$ python3 -q
>>> import numpy as np
>>> np.set_printoptions(precision=1, suppress=True, linewidth=160, sign=" ")
>>> F = np.load("mat.npy")
>>> F
array([[ 1.,  0.,  0.],
       [ 0.,  1.,  0.],
       [ 0.,  0.,  1.]])
>>> x = np.array([2, 0, 0])
>>> np.sort(np.abs(np.degrees(np.angle(np.linalg.eigvals(F)))))
array([ 0.,  0.,  0.])
>>> np.abs(np.linalg.eigvals(F))
array([ 1.,  1.,  1.])
>>> 3 - np.linalg.matrix_rank(F - np.eye(3), tol=1e-8)
np.int64(3)
>>> x = np.ones(3)
>>> for _ in range(5):
...     x = F @ x
...     x /= np.linalg.norm(x)
...     print(round(x @ F @ x, 1))
... 
1.0
1.0
1.0
1.0
1.0
>>> round(np.linalg.eigvalsh(F)[-1], 1)
np.float64(1.0)
>>> round(np.linalg.eigvals(F).sum().real, 1)
np.float64(3.0)
>>> round(float(np.linalg.det(2 * F)), 1), round(np.linalg.det(F), 1)
(8.0, np.float64(1.0))
>>> np.linalg.eigvals(F)
array([ 1.,  1.,  1.])
>>> np.poly(F)
array([ 1., -3.,  3., -1.])
>>> np.einsum("ii->", F)
np.float64(3.0)
>>> Y = np.linalg.invert(F)
Traceback (most recent call last):
  File "<python-input-16>", line 1, in <module>
    Y = np.linalg.invert(F)
        ^^^^^^^^^^^^^^^^
AttributeError: module 'numpy.linalg' has no attribute 'invert'
>>> Y = np.linalg.inv(F)
>>> np.linalg.det(F) * Y
array([[ 1.,  0.,  0.],
       [ 0.,  1.,  0.],
       [ 0.,  0.,  1.]])
>>> round(float(np.linalg.det(F) * np.linalg.det(Y)), 1)
1.0
